% python3 -q
>>> import numpy as np
>>> import numpy.linalg as la
>>> np.set_printoptions(suppress=True, linewidth=140)
>>> K = np.array([[1.0, 0.2, 0.04, 0.01, 0.0, 0.0, 0.0, 0.0],
...     [0.2, 1.0, 0.2, 0.04, 0.01, 0.0, 0.0, 0.0],
...     [0.04, 0.2, 1.0, 0.2, 0.04, 0.01, 0.0, 0.0],
...     [0.01, 0.04, 0.2, 1.0, 0.2, 0.04, 0.01, 0.0],
...     [0.0, 0.01, 0.04, 0.2, 1.0, 0.2, 0.04, 0.01],
...     [0.0, 0.0, 0.01, 0.04, 0.2, 1.0, 0.2, 0.04],
...     [0.0, 0.0, 0.0, 0.01, 0.04, 0.2, 1.0, 0.2],
...     [0.0, 0.0, 0.0, 0.0, 0.01, 0.04, 0.2, 1.0]])
>>> # symmetric, so the eigenvalues are real
>>> rng = np.random.default_rng(20521)
>>> lab = rng.permutation(8)
>>> out = K[:, lab] * rng.choice([-1, 1], 8)
>>> out
array([[ 0.  , -0.01, -0.  ,  0.  ,  0.2 ,  0.04, -0.  , -1.  ],
       [ 0.  , -0.04, -0.  ,  0.  ,  1.  ,  0.2 , -0.01, -0.2 ],
       [ 0.  , -0.2 , -0.01,  0.  ,  0.2 ,  1.  , -0.04, -0.04],
       [ 0.  , -1.  , -0.04,  0.01,  0.04,  0.2 , -0.2 , -0.01],
       [ 0.01, -0.2 , -0.2 ,  0.04,  0.01,  0.04, -1.  , -0.  ],
       [ 0.04, -0.04, -1.  ,  0.2 ,  0.  ,  0.01, -0.2 , -0.  ],
       [ 0.2 , -0.01, -0.2 ,  1.  ,  0.  ,  0.  , -0.04, -0.  ],
       [ 1.  , -0.  , -0.04,  0.2 ,  0.  ,  0.  , -0.01, -0.  ]])
>>> left, _, VT = la.svd(K.T @ out)
>>> lab
array([7, 3, 5, 6, 1, 2, 4, 0])
>>> np.round(left @ VT, 2) + 0
array([[ 0.,  0.,  0.,  0.,  0.,  0.,  0., -1.],
       [ 0.,  0.,  0.,  0.,  1.,  0.,  0.,  0.],
       [ 0.,  0.,  0.,  0.,  0.,  1.,  0.,  0.],
       [ 0., -1.,  0.,  0.,  0.,  0.,  0.,  0.],
       [ 0.,  0.,  0.,  0.,  0.,  0., -1.,  0.],
       [ 0.,  0., -1.,  0.,  0.,  0.,  0.,  0.],
       [ 0.,  0.,  0.,  1.,  0.,  0.,  0.,  0.],
       [ 1.,  0.,  0.,  0.,  0.,  0.,  0.,  0.]])
>>> np.round(K @ K, 2) + 0
array([[1.04, 0.41, 0.12, 0.04, 0.01, 0.  , 0.  , 0.  ],
       [0.41, 1.08, 0.42, 0.12, 0.04, 0.01, 0.  , 0.  ],
       [0.12, 0.42, 1.08, 0.42, 0.12, 0.04, 0.01, 0.  ],
       [0.04, 0.12, 0.42, 1.08, 0.42, 0.12, 0.04, 0.01],
       [0.01, 0.04, 0.12, 0.42, 1.08, 0.42, 0.12, 0.04],
       [0.  , 0.01, 0.04, 0.12, 0.42, 1.08, 0.42, 0.12],
       [0.  , 0.  , 0.01, 0.04, 0.12, 0.42, 1.08, 0.41],
       [0.  , 0.  , 0.  , 0.01, 0.04, 0.12, 0.41, 1.04]])
>>> (K + K.T) / 2
array([[1.  , 0.2 , 0.04, 0.01, 0.  , 0.  , 0.  , 0.  ],
       [0.2 , 1.  , 0.2 , 0.04, 0.01, 0.  , 0.  , 0.  ],
       [0.04, 0.2 , 1.  , 0.2 , 0.04, 0.01, 0.  , 0.  ],
       [0.01, 0.04, 0.2 , 1.  , 0.2 , 0.04, 0.01, 0.  ],
       [0.  , 0.01, 0.04, 0.2 , 1.  , 0.2 , 0.04, 0.01],
       [0.  , 0.  , 0.01, 0.04, 0.2 , 1.  , 0.2 , 0.04],
       [0.  , 0.  , 0.  , 0.01, 0.04, 0.2 , 1.  , 0.2 ],
       [0.  , 0.  , 0.  , 0.  , 0.01, 0.04, 0.2 , 1.  ]])
>>> round(np.abs(la.eigvals(K)).max(), 2)
np.float64(1.45)
>>> K.inv()
Traceback (most recent call last):
  File "<python-input-15>", line 1, in <module>
    K.inv()
    ^^^^^
AttributeError: 'numpy.ndarray' object has no attribute 'inv'
>>> np.trace(K)
np.float64(8.0)
>>> round(float(la.det(K)), 2)
0.75
>>> feats = np.loadtxt("arr.csv", delimiter=",")
>>> feats
array([[ 1.,  0.,  0.,  0.,  0.,  0.,  0.,  0.,  0.,  0.],
       [ 2.,  1.,  0.,  0.,  0.,  0.,  0.,  0.,  0.,  0.],
       [-3., -1.,  1.,  0.,  0.,  0.,  0.,  0.,  0.,  0.],
       [ 2., -2., -1.,  1.,  0.,  0.,  0.,  0.,  0.,  0.],
       [ 1.,  2.,  3.,  3.,  1.,  0.,  0.,  0.,  0.,  0.],
       [-1.,  0., -2.,  2., -3.,  1.,  0.,  0.,  0.,  0.],
       [ 1.,  3.,  3.,  2., -1., -1.,  1.,  0.,  0.,  0.],
       [-3.,  3.,  1.,  2.,  3.,  3., -2.,  1.,  0.,  0.],
       [-3., -2.,  1.,  1.,  2.,  3.,  1.,  2.,  1.,  0.],
       [-1.,  3.,  0., -1.,  2.,  0.,  2.,  3.,  3.,  1.]])
>>> # triangular: eigenvalues sit on the diagonal
>>> np.prod(np.diag(feats)), round(float(la.det(feats)), 2)
(np.float64(1.0), 1.0)
>>> feats @ feats
array([[  1.,   0.,   0.,   0.,   0.,   0.,   0.,   0.,   0.,   0.],
       [  4.,   1.,   0.,   0.,   0.,   0.,   0.,   0.,   0.,   0.],
       [ -8.,  -2.,   1.,   0.,   0.,   0.,   0.,   0.,   0.,   0.],
       [  3.,  -3.,  -2.,   1.,   0.,   0.,   0.,   0.,   0.,   0.],
       [  3.,  -5.,   3.,   6.,   1.,   0.,   0.,   0.,   0.,   0.],
       [  5.,  -8., -15.,  -5.,  -6.,   1.,   0.,   0.,   0.,   0.],
       [  3.,  -3.,   3.,  -1.,   1.,  -2.,   1.,   0.,   0.,   0.],
       [ -1.,   1.,  -3.,  15.,  -1.,   8.,  -4.,   1.,   0.,   0.],
       [-17.,   6.,   6.,  20.,   0.,  11.,  -2.,   4.,   1.,   0.],
       [-12.,  21.,  19.,  17.,  17.,  16.,   1.,  12.,   6.,   1.]])
